$ ipython --no-banner

In [1]: import numpy as np

In [2]: import numpy.linalg as la

In [3]: np.set_printoptions(suppress=True, linewidth=100)

In [4]: def tidy(a):
   ...:     return np.round(a, 2) + 0
   ...: 

In [5]: rng = np.random.default_rng(25302)

In [6]: feats = np.triu(rng.random((3, 3)) < 0.8, 1).astype(int)

In [7]: feats = feats + feats.T

In [8]: feats
Out[8]: 
array([[0, 1, 1],
       [1, 0, 1],
       [1, 1, 0]])

In [9]: G = feats.T @ feats

In [10]: la.matrix_rank(G)
Out[10]: np.int64(3)

In [11]: (feats @ feats.T).shape
Out[11]: (3, 3)

In [12]: print(G)
[[2 1 1]
 [1 2 1]
 [1 1 2]]

In [13]: np.trace(G), (feats ** 2).sum()
Out[13]: (np.int64(6), np.int64(6))

In [14]: feats.sum(axis=0)
Out[14]: array([2, 2, 2])

In [15]: low = np.diag(feats.sum(axis=1)) - feats

In [16]: low
Out[16]: 
array([[ 2, -1, -1],
       [-1,  2, -1],
       [-1, -1,  2]])

In [17]: tidy(la.eigvalsh(low))
Out[17]: array([0., 3., 3.])

In [18]: la.matrix_rank(low)
Out[18]: np.int64(2)

In [19]: J = np.triu(rng.random((7, 7)) < 0.4, 1).astype(int)

In [20]: J = J + J.T

In [21]: J
Out[21]: 
array([[0, 1, 1, 1, 0, 0, 0],
       [1, 0, 1, 0, 0, 0, 0],
       [1, 1, 0, 0, 0, 1, 1],
       [1, 0, 0, 0, 1, 1, 0],
       [0, 0, 0, 1, 0, 0, 1],
       [0, 0, 1, 1, 0, 0, 1],
       [0, 0, 1, 0, 1, 1, 0]])

In [22]: rk = la.matrix_rank(J)

In [23]: rk
Out[23]: np.int64(6)

In [24]: N = la.svd(J)[2][rk:].T

In [25]: print(tidy(N @ N.T))
[[ 0.    0.    0.    0.    0.    0.    0.  ]
 [ 0.    0.09  0.   -0.09  0.18 -0.18  0.09]
 [ 0.    0.    0.    0.    0.    0.    0.  ]
 [ 0.   -0.09  0.    0.09 -0.18  0.18 -0.09]
 [ 0.    0.18  0.   -0.18  0.36 -0.36  0.18]
 [ 0.   -0.18  0.    0.18 -0.36  0.36 -0.18]
 [ 0.    0.09  0.   -0.09  0.18 -0.18  0.09]]

In [26]: [int(la.matrix_rank(J[:, :j + 1])) for j in range(7)]
Out[26]: [1, 2, 3, 4, 5, 6, 6]

In [27]: tidy(N[:, 0] / N[np.abs(N[:, 0]).round(6).argmax(), 0])
Out[27]: array([ 0. ,  0.5,  0. , -0.5,  1. , -1. ,  0.5])

In [28]: N.shape
Out[28]: (7, 1)

In [29]: data = np.array([[1, -1, 1, -1, 1, -1, 1, -1], [1, 1, -1, -1, -1, -1, 1, 1]])

In [30]: print(data)
[[ 1 -1  1 -1  1 -1  1 -1]
 [ 1  1 -1 -1 -1 -1  1  1]]

In [31]: # column 4 repeats column 2

In [32]: vec = np.array([-8, -1, -9, -3, 1, -1, 1, -4])

In [33]: np.sign((data @ vec).round(6))
Out[33]: array([-1,  0])

In [34]: np.einsum("ij,j->i", data, vec)
Out[34]: array([-6,  0])

In [35]: def softmax(z):
    ...:     e = np.exp(z - z.max(axis=-1, keepdims=True))
    ...:     return e / e.sum(axis=-1, keepdims=True)
    ...: 

In [36]: tidy(softmax(data[0]))
Out[36]: array([0.22, 0.03, 0.22, 0.03, 0.22, 0.03, 0.22, 0.03])

In [37]: tidy(softmax(data[0] + -3))
Out[37]: array([0.22, 0.03, 0.22, 0.03, 0.22, 0.03, 0.22, 0.03])

In [38]: S = data @ data.T / np.sqrt(8)

In [39]: print(tidy(softmax(S + np.triu(np.full(S.shape, -np.inf), 1))))
[[1.   0.  ]
 [0.06 0.94]]

In [40]: softmax(S).round(6).argmax(axis=1)
Out[40]: array([0, 1])

In [41]: print(tidy(softmax(S)[0] @ data))
[ 1.   -0.89  0.89 -1.    0.89 -1.    1.   -0.89]

In [42]: tidy(softmax(S))
Out[42]: 
array([[0.94, 0.06],
       [0.06, 0.94]])

In [43]: u = np.array([2, 0])

In [44]: print(np.correlate(data[0], data[1], "full"))
[ 1  0 -1  0 -1  0  1  0 -1  0  1  0  1  0 -1]

In [45]: np.array([np.convolve(row, u, "same") for row in data])
Out[45]: 
array([[ 2, -2,  2, -2,  2, -2,  2, -2],
       [ 2,  2, -2, -2, -2, -2,  2,  2]])

In [46]: np.polyval(u, data[0])
Out[46]: array([ 2, -2,  2, -2,  2, -2,  2, -2])

In [47]: np.convolve(data[0], u)
Out[47]: array([ 2, -2,  2, -2,  2, -2,  2, -2,  0])

In [48]: tidy(la.norm(data) ** 2 / la.norm(data, 2) ** 2)
Out[48]: np.float64(2.0)

In [49]: print(tidy(la.norm(data, 2)))
2.83

In [50]: tidy(la.norm(data[0] - data[1]))
Out[50]: np.float64(4.0)

In [51]: mat = np.load("test0.npy")

In [52]: print(mat)
[[-0.36 -0.18  0.    0.   -0.45]
 [ 0.56  0.28  0.    0.    0.7 ]
 [ 0.36  0.18  0.    0.    0.45]
 [ 0.2   0.1   0.    0.    0.25]
 [ 0.12  0.06  0.    0.    0.15]
 [-0.2  -0.1   0.    0.   -0.25]]

In [53]: # column 3 repeats column 2

In [54]: rk = la.matrix_rank(mat)

In [55]: rk
Out[55]: np.int64(1)

In [56]: N = la.svd(mat)[2][rk:].T

In [57]: N.shape
Out[57]: (5, 4)

In [58]: [int(la.matrix_rank(mat[:i])) for i in range(1, len(mat) + 1)]
Out[58]: [1, 1, 1, 1, 1, 1]

In [59]: Uu, sv, vt = la.svd(mat, full_matrices=False)

In [60]: tidy(Uu.T @ Uu)
Out[60]: 
array([[1., 0., 0., 0., 0.],
       [0., 1., 0., 0., 0.],
       [0., 0., 1., 0., 0.],
       [0., 0., 0., 1., 0.],
       [0., 0., 0., 0., 1.]])

In [61]: print(tidy(np.sqrt((sv ** 2).sum())), tidy(la.norm(mat)))
1.37 1.37

In [62]: np.abs(Uu[:, 0]).round(6).argmax()
Out[62]: np.int64(1)

In [63]: tidy(Uu.T @ mat @ vt.T)
Out[63]: 
array([[1.37, 0.  , 0.  , 0.  , 0.  ],
       [0.  , 0.  , 0.  , 0.  , 0.  ],
       [0.  , 0.  , 0.  , 0.  , 0.  ],
       [0.  , 0.  , 0.  , 0.  , 0.  ],
       [0.  , 0.  , 0.  , 0.  , 0.  ]])

In [64]: tidy(vt @ vt.T)
Out[64]: 
array([[1., 0., 0., 0., 0.],
       [0., 1., 0., 0., 0.],
       [0., 0., 1., 0., 0.],
       [0., 0., 0., 1., 0.],
       [0., 0., 0., 0., 1.]])

In [65]: Uu, sv, vt = la.svd(mat)

In [66]: vecs = vt[:(sv > 1e-8).sum()]

In [67]: vec = mat[4] + 4 * mat[2] + rng.integers(2) * np.eye(5)[2]

In [68]: vec
Out[68]: array([1.56, 0.78, 0.  , 0.  , 1.95])

In [69]: print(la.matrix_rank(np.vstack([mat, vec])))
1

In [70]: la.cond(mat) > 100
Out[70]: np.True_

In [71]: X = np.load("layer3.npy")

In [72]: X
Out[72]: 
array([[1.  , 0.  , 0.  , 0.  , 0.  , 0.  , 0.  ],
       [0.  , 1.  , 0.  , 0.  , 0.  , 0.  , 0.  ],
       [0.  , 0.  , 0.67, 0.  , 0.  , 0.  , 0.33],
       [0.25, 0.  , 0.  , 0.5 , 0.  , 0.25, 0.  ],
       [0.  , 0.  , 0.  , 0.  , 0.67, 0.33, 0.  ],
       [0.  , 0.  , 0.  , 0.  , 0.  , 0.5 , 0.5 ],
       [0.5 , 0.  , 0.  , 0.  , 0.  , 0.  , 0.5 ]])

In [73]: # 2 blocks once reordered

In [74]: vec = np.array([-1, -3, 0, -1, -1, 0, 2])

In [75]: y = X @ vec

In [76]: y
Out[76]: array([-1.  , -3.  ,  0.66, -0.75, -0.67,  1.  ,  0.5 ])

In [77]: print(tidy(la.solve(X, y)))
[-1. -3.  0. -1. -1.  0.  2.]

In [78]: tidy(la.solve(X, -3 * y))
Out[78]: array([ 3.,  9.,  0.,  3.,  3.,  0., -6.])

In [79]: tidy(la.solve(X, X[:, 1]))
Out[79]: array([0., 1., 0., 0., 0., 0., 0.])

In [80]: z = rng.permutation(7)

In [81]: z
Out[81]: array([0, 6, 3, 1, 5, 2, 4])

In [82]: other = X[z][:, z]

In [83]: print(other)
[[1.   0.   0.   0.   0.   0.   0.  ]
 [0.5  0.5  0.   0.   0.   0.   0.  ]
 [0.25 0.   0.5  0.   0.25 0.   0.  ]
 [0.   0.   0.   1.   0.   0.   0.  ]
 [0.   0.5  0.   0.   0.5  0.   0.  ]
 [0.   0.33 0.   0.   0.   0.67 0.  ]
 [0.   0.   0.   0.   0.33 0.   0.67]]

In [84]: np.trace(other)
Out[84]: np.float64(4.84)

In [85]: np.diag(other)
Out[85]: array([1.  , 0.5 , 0.5 , 1.  , 0.5 , 0.67, 0.67])

In [86]: th = np.radians(90)

In [87]: R = np.eye(7)

In [88]: R[3, 3] = R[0, 0] = np.cos(th)

In [89]: R[3, 0], R[0, 3] = -np.sin(th), np.sin(th)

In [90]: tidy(R)
Out[90]: 
array([[ 0.,  0.,  0.,  1.,  0.,  0.,  0.],
       [ 0.,  1.,  0.,  0.,  0.,  0.,  0.],
       [ 0.,  0.,  1.,  0.,  0.,  0.,  0.],
       [-1.,  0.,  0.,  0.,  0.,  0.,  0.],
       [ 0.,  0.,  0.,  0.,  1.,  0.,  0.],
       [ 0.,  0.,  0.,  0.,  0.,  1.,  0.],
       [ 0.,  0.,  0.,  0.,  0.,  0.,  1.]])

In [91]: other = X @ R.T

In [92]: print(tidy(la.svd(X, compute_uv=False)), tidy(la.svd(other, compute_uv=False)))
[1.2  1.   0.9  0.77 0.58 0.52 0.23] [1.2  1.   0.9  0.77 0.58 0.52 0.23]

In [93]: print(tidy(np.abs(other - X).max(axis=0)))
[1. 0. 0. 1. 0. 0. 0.]

In [94]: np.allclose(la.norm(X, axis=1), la.norm(other, axis=1))
Out[94]: True

In [95]: np.allclose(X @ X.T, other @ other.T)
Out[95]: True

In [96]: E = np.load("case5.npy")

In [97]: E
Out[97]: 
array([[5., 1., 1., 1., 1., 1.],
       [1., 5., 1., 1., 1., 1.],
       [1., 1., 5., 1., 1., 1.],
       [1., 1., 1., 5., 1., 1.],
       [1., 1., 1., 1., 5., 1.],
       [1., 1., 1., 1., 1., 5.]])

In [98]: # symmetric

In [99]: th = np.radians(180)

In [100]: R = np.eye(6)

In [101]: R[0, 0] = R[5, 5] = np.cos(th)

In [102]: R[0, 5], R[5, 0] = -np.sin(th), np.sin(th)

In [103]: tidy(R)
Out[103]: 
array([[-1.,  0.,  0.,  0.,  0.,  0.],
       [ 0.,  1.,  0.,  0.,  0.,  0.],
       [ 0.,  0.,  1.,  0.,  0.,  0.],
       [ 0.,  0.,  0.,  1.,  0.,  0.],
       [ 0.,  0.,  0.,  0.,  1.,  0.],
       [ 0.,  0.,  0.,  0.,  0., -1.]])

In [104]: other = E @ R.T

In [105]: print(np.allclose(la.norm(E, axis=1), la.norm(other, axis=1)))
True

In [106]: print(np.allclose(E @ E.T, other @ other.T))
True

In [107]: print(tidy(other))
[[-5.  1.  1.  1.  1. -1.]
 [-1.  5.  1.  1.  1. -1.]
 [-1.  1.  5.  1.  1. -1.]
 [-1.  1.  1.  5.  1. -1.]
 [-1.  1.  1.  1.  5. -1.]
 [-1.  1.  1.  1.  1. -5.]]

In [108]: G = other.T @ other

In [109]: print((other @ other.T).shape)
(6, 6)

In [110]: la.matrix_rank(G)
Out[110]: np.int64(6)

In [111]: np.trace(G), (other ** 2).sum()
Out[111]: (np.float64(180.0), np.float64(180.0))

In [112]: np.allclose(G, G.T)
Out[112]: True
